$ ipython --no-banner

In [1]: import numpy as np

In [2]: import numpy.linalg as la

In [3]: np.set_printoptions(precision=2, suppress=True, linewidth=160, legacy="1.25")

In [4]: M = np.load("test11.npy")

In [5]: M
Out[5]: 
array([[ 1,  1, -1, -1, -1, -1,  1,  1],
       [ 1,  1,  1,  1, -1, -1, -1, -1],
       [ 1,  1,  1,  1,  1,  1,  1,  1],
       [ 1, -1, -1,  1, -1,  1,  1, -1]])

In [6]: blk = np.stack([M, 5 * M, M[::-1]])

In [7]: np.einsum("bij,cij->bc", blk, blk)
Out[7]: 
array([[ 32, 160,   0],
       [160, 800,   0],
       [  0,   0,  32]])

In [8]: la.matrix_rank(blk)
Out[8]: array([4, 4, 4])

In [9]: (blk @ M.T).shape
Out[9]: (3, 4, 4)

In [10]: blk.shape
Out[10]: (3, 4, 8)

In [11]: la.matrix_rank(blk.reshape(3, -1))
Out[11]: 2

In [12]: M.ravel(order="F")
Out[12]: array([ 1,  1,  1,  1,  1,  1,  1, -1, -1,  1,  1, -1, -1,  1,  1,  1, -1, -1,  1, -1, -1, -1,  1,  1,  1, -1,  1,  1,  1, -1,  1, -1])

In [13]: M.reshape(2, -1)
Out[13]: 
array([[ 1,  1, -1, -1, -1, -1,  1,  1,  1,  1,  1,  1, -1, -1, -1, -1],
       [ 1,  1,  1,  1,  1,  1,  1,  1,  1, -1, -1,  1, -1,  1,  1, -1]])

In [14]: M.reshape(-1, 2)
Out[14]: 
array([[ 1,  1],
       [-1, -1],
       [-1, -1],
       [ 1,  1],
       [ 1,  1],
       [ 1,  1],
       [-1, -1],
       [-1, -1],
       [ 1,  1],
       [ 1,  1],
       [ 1,  1],
       [ 1,  1],
       [ 1, -1],
       [-1,  1],
       [-1,  1],
       [ 1, -1]])

In [15]: blk = M.reshape(4, 2, -1)

In [16]: blk.transpose(1, 0, 2)
Out[16]: 
array([[[ 1,  1, -1, -1],
        [ 1,  1,  1,  1],
        [ 1,  1,  1,  1],
        [ 1, -1, -1,  1]],

       [[-1, -1,  1,  1],
        [-1, -1, -1, -1],
        [ 1,  1,  1,  1],
        [-1,  1,  1, -1]]])

In [17]: blk.sum(axis=1)
Out[17]: 
array([[0, 0, 0, 0],
       [0, 0, 0, 0],
       [2, 2, 2, 2],
       [0, 0, 0, 0]])

In [18]: np.einsum("ihd,jhd->hij", blk, blk).shape
Out[18]: (2, 4, 4)

In [19]: blk[:, 0]
Out[19]: 
array([[ 1,  1, -1, -1],
       [ 1,  1,  1,  1],
       [ 1,  1,  1,  1],
       [ 1, -1, -1,  1]])

In [20]: mat = np.loadtxt("w.csv", delimiter=",")

In [21]: mat
Out[21]: 
array([[ 0.2 , -0.4 , -0.58,  0.8 ,  0.7 ,  0.9 , -0.2 , -0.7 , -0.9 ,  1.  ],
       [ 0.9 , -0.7 , -0.76, -0.3 , -2.3 ,  2.6 ,  0.5 ,  0.1 , -1.5 ,  0.9 ],
       [ 0.  , -1.1 ,  0.66, -0.1 ,  0.6 , -0.1 ,  1.2 ,  0.3 , -0.9 , -0.6 ],
       [-1.2 , -0.1 ,  3.05,  0.3 , -1.1 ,  0.8 , -1.7 ,  0.2 , -0.4 , -2.6 ],
       [ 2.2 , -0.6 ,  0.24,  0.2 , -0.6 , -1.  , -0.4 , -0.7 ,  0.6 ,  0.  ],
       [ 0.9 , -1.6 , -0.09,  1.1 , -0.3 ,  0.4 ,  1.5 ,  1.1 ,  1.3 , -0.1 ],
       [ 0.4 , -1.6 ,  0.57,  1.6 ,  0.8 , -0.3 ,  0.9 , -0.2 , -1.  , -0.8 ],
       [ 2.1 ,  0.2 , -0.03, -0.2 , -0.4 ,  0.2 , -0.3 , -0.6 , -0.1 , -0.2 ],
       [-1.4 ,  0.4 , -0.27,  0.7 , -1.5 ,  0.2 , -1.1 , -0.7 , -0.7 ,  0.2 ],
       [-1.1 , -0.7 ,  0.45,  0.5 ,  0.7 , -1.3 ,  1.4 ,  0.1 ,  0.5 , -0.4 ],
       [ 1.1 , -0.7 ,  0.57,  1.8 ,  0.1 ,  0.1 ,  3.  ,  0.4 , -1.7 ,  0.2 ],
       [ 2.  ,  0.1 ,  1.31, -0.7 , -1.4 ,  0.5 , -0.6 ,  0.1 , -0.2 , -1.3 ],
       [-0.9 , -0.6 , -1.27, -1.7 ,  0.5 , -1.  ,  0.1 , -0.7 ,  0.8 ,  1.2 ],
       [ 2.2 , -0.9 ,  0.45, -0.9 , -0.4 , -0.1 , -1.6 , -0.2 ,  0.6 , -0.4 ],
       [ 0.2 , -1.9 , -0.74,  0.2 ,  0.8 , -0.1 , -0.3 ,  0.5 , -0.2 ,  0.9 ],
       [-1.7 ,  0.  , -0.38,  2.3 ,  0.4 , -0.9 ,  0.2 , -0.4 , -1.4 ,  0.6 ],
       [-0.4 , -1.6 ,  1.09, -1.1 ,  0.3 ,  2.4 ,  0.  ,  0.5 ,  0.3 , -1.3 ],
       [-1.8 , -1.  , -0.33, -0.9 , -0.4 , -0.6 ,  1.7 ,  0.5 , -0.3 ,  0.4 ],
       [-0.7 , -0.6 ,  1.09,  1.3 , -0.8 ,  1.8 ,  0.  ,  0.1 ,  0.3 , -1.1 ],
       [ 1.5 , -1.5 , -0.99, -0.3 ,  0.2 , -0.5 , -2.1 , -0.7 , -0.2 ,  0.8 ],
       [-0.4 ,  2.3 , -0.41, -2.1 ,  1.4 , -0.4 ,  0.1 , -2.8 , -1.  ,  0.1 ],
       [ 1.4 , -0.9 ,  1.86,  0.  ,  0.2 ,  0.3 ,  0.9 , -0.1 ,  1.  , -1.2 ],
       [ 0.8 ,  1.  , -0.4 ,  1.7 , -1.  , -0.8 , -1.2 ,  1.2 , -2.1 ,  0.2 ]])

In [22]: cent = mat[[2, 21]].astype(float)

In [23]: for _ in range(7):
    ...:     idx = la.norm(mat[:, None] - cent, axis=-1).argmin(axis=1)
    ...:     cent = np.array([mat[idx == j].mean(axis=0) for j in range(2)])
    ...: 

In [24]: idx
Out[24]: array([0, 0, 0, 1, 1, 1, 0, 1, 0, 0, 0, 1, 0, 1, 0, 0, 1, 0, 1, 0, 0, 1, 0])

In [25]: cent[1] - cent[0]
Out[25]: array([ 1.1 , -0.2 ,  1.27, -0.3 , -0.57,  0.75, -0.54,  0.27,  1.13, -1.25])

In [26]: proj = mat @ la.solve(mat.T @ mat, mat.T)

In [27]: la.matrix_rank(np.eye(23) - proj)
Out[27]: 13

In [28]: np.trace(proj)
Out[28]: 10.0

In [29]: M2 = np.c_[mat[:, :9] @ np.array([[3, 2, 2, 4, 1, 1, -1, -2, -5],
    ...:     [4, 1, -5, 1, 0, -1, -1, -4, 0],
    ...:     [5, 3, 5, -4, 4, -3, 4, -2, 5],
    ...:     [0, -5, 0, 5, 4, -2, 5, -3, 1],
    ...:     [3, -4, 5, -3, 4, -4, -2, 4, -5],
    ...:     [-5, 4, 1, -2, -5, 2, 5, 2, -4],
    ...:     [0, 3, 0, 5, 5, -2, 3, -5, 1],
    ...:     [5, -3, 2, 4, -5, -2, -4, 0, -3],
    ...:     [3, -4, -3, 4, -1, -2, 1, 4, -2]]), np.array([0, 3, 1, 3, 0, 1, 1, 3, 0, 1, 3, 0, 1, 2, 0, 0, 1, 0, 0, 2, 1, 0, 1])]

In [30]: M2.round(2) + 0
Out[30]: 
array([[-12.5 ,   0.16,   5.2 ,  -4.58,   2.78,   3.34,   6.28,   1.96,  -6.5 ,   0.  ],
       [-27.8 ,  27.12,  -2.7 ,   3.04, -22.04,  20.68,  12.46,  -9.08,  -4.3 ,   3.  ],
       [  0.  ,   4.88,  15.  ,  -2.24,  10.54,  -4.48,   3.04,  -4.02,   2.7 ,   1.  ],
       [  3.75,   8.65,  10.25, -23.2 ,  -5.3 ,  -1.05,  14.9 ,  -0.1 ,  22.35,   3.  ],
       [  6.9 ,   0.42,   1.4 ,   9.64,   7.46,   3.08,  -1.24,  -3.08,  -2.1 ,   0.  ],
       [  2.35,  -6.77,   6.55,  25.06,   2.44,  -5.23,   9.84,  -1.22,  -8.35,   1.  ],
       [ -2.45,  -4.19,  17.95,   3.62,  20.28,  -6.11,  10.88,  -6.24,   3.15,   1.  ],
       [  1.45,   9.01,   0.35,   4.22,   0.18,   6.39,  -0.22,  -4.44,  -7.95,   3.  ],
       [-15.05,   1.69, -12.75,  -7.62,  -7.98,   9.01,   6.22,  -3.26,  15.45,   0.  ],
       [  6.75, -10.15,   4.45,   5.5 ,  18.  , -12.15,   2.5 ,  -2.2 ,  10.05,   1.  ],
       [  0.05,   8.81,  15.05,  19.72,  25.18,  -7.11,  16.88, -27.14,   3.45,   3.  ],
       [  6.15,  17.83,   4.35,  -0.84,  -6.96,   7.37,   2.54,  -7.32,   0.35,   0.  ],
       [ -6.05,  -4.51,  -7.45,  -6.22,  -2.58,   2.51, -14.18,  14.54,  -1.45,   1.  ],
       [  5.35,   3.95,   6.85,  -3.4 ,  -8.3 ,   7.35,  -7.1 ,   9.6 ,  -9.45,   2.  ],
       [ -5.9 ,  -9.92,  11.7 ,   0.36,  -2.06,   0.52,  -5.46,  11.78,  -9.5 ,   0.  ],
       [ -7.5 , -13.84,  -0.8 ,   0.62,  16.48,  -5.36,   7.18,  -9.54,  14.7 ,   0.  ],
       [ -9.85,  12.07,  16.65, -15.56, -14.04,   2.13,  10.56,  15.52,  -6.85,   1.  ],
       [ -7.65,   2.91,  -0.95,   0.32,   0.98,  -1.41,  -2.42,  -1.54,  11.65,   0.  ],
       [ -9.05,   3.67,   4.15,  -0.86,  -4.14,   0.03,  22.66,  -0.68,   6.15,   0.  ],
       [ -7.45,  -6.17,   5.25,  -6.74,  -7.16,  10.77, -12.06,  15.38, -11.35,   2.  ],
       [ -4.85,  16.27, -10.35, -26.26,  12.66,   3.73,  -8.34,  -0.98,   2.95,   1.  ],
       [ 11.5 ,   6.88,  14.7 ,   4.16,  12.14,  -7.08,  12.14,  -2.02,  -0.7 ,   0.  ],
       [  5.1 ,  -5.1 ,  -2.5 ,   9.3 ,  -3.9 ,   4.2 ,  -7.4 , -17.9 ,   3.3 ,   1.  ]])

In [31]: la.matrix_rank(np.c_[mat, M2])
Out[31]: 11

In [32]: np.round(la.lstsq(mat, M2[:, 0])[0], 2) + 0
Out[32]: array([ 3.,  4.,  5.,  0.,  3., -5.,  0.,  5.,  3.,  0.])

In [33]: la.norm(la.qr(mat)[0].T @ M2, axis=0) ** 2 / ((M2 ** 2).sum(axis=0) + 1e-12)
Out[33]: array([1.  , 1.  , 1.  , 1.  , 1.  , 1.  , 1.  , 1.  , 1.  , 0.57])

In [34]: la.matrix_rank(M2)
Out[34]: 10

In [35]: np.round(la.norm(M2 - mat @ la.lstsq(mat, M2)[0], axis=0), 2) + 0
Out[35]: array([0.  , 0.  , 0.  , 0.  , 0.  , 0.  , 0.  , 0.  , 0.  , 4.74])

In [36]: mat.reshape(23, 11)
Traceback (most recent call last):
  Cell In[36], line 1
    mat.reshape(23, 11)
ValueError: cannot reshape array of size 230 into shape (23,11)


In [37]: blk = mat.reshape(23, 2, -1)

In [38]: np.einsum("ihd,jhd->hij", blk, blk).shape
Out[38]: (2, 23, 23)

In [39]: blk.shape
Out[39]: (23, 2, 5)

In [40]: blk[:, 0]
Out[40]: 
array([[ 0.2 , -0.4 , -0.58,  0.8 ,  0.7 ],
       [ 0.9 , -0.7 , -0.76, -0.3 , -2.3 ],
       [ 0.  , -1.1 ,  0.66, -0.1 ,  0.6 ],
       [-1.2 , -0.1 ,  3.05,  0.3 , -1.1 ],
       [ 2.2 , -0.6 ,  0.24,  0.2 , -0.6 ],
       [ 0.9 , -1.6 , -0.09,  1.1 , -0.3 ],
       [ 0.4 , -1.6 ,  0.57,  1.6 ,  0.8 ],
       [ 2.1 ,  0.2 , -0.03, -0.2 , -0.4 ],
       [-1.4 ,  0.4 , -0.27,  0.7 , -1.5 ],
       [-1.1 , -0.7 ,  0.45,  0.5 ,  0.7 ],
       [ 1.1 , -0.7 ,  0.57,  1.8 ,  0.1 ],
       [ 2.  ,  0.1 ,  1.31, -0.7 , -1.4 ],
       [-0.9 , -0.6 , -1.27, -1.7 ,  0.5 ],
       [ 2.2 , -0.9 ,  0.45, -0.9 , -0.4 ],
       [ 0.2 , -1.9 , -0.74,  0.2 ,  0.8 ],
       [-1.7 ,  0.  , -0.38,  2.3 ,  0.4 ],
       [-0.4 , -1.6 ,  1.09, -1.1 ,  0.3 ],
       [-1.8 , -1.  , -0.33, -0.9 , -0.4 ],
       [-0.7 , -0.6 ,  1.09,  1.3 , -0.8 ],
       [ 1.5 , -1.5 , -0.99, -0.3 ,  0.2 ],
       [-0.4 ,  2.3 , -0.41, -2.1 ,  1.4 ],
       [ 1.4 , -0.9 ,  1.86,  0.  ,  0.2 ],
       [ 0.8 ,  1.  , -0.4 ,  1.7 , -1.  ]])
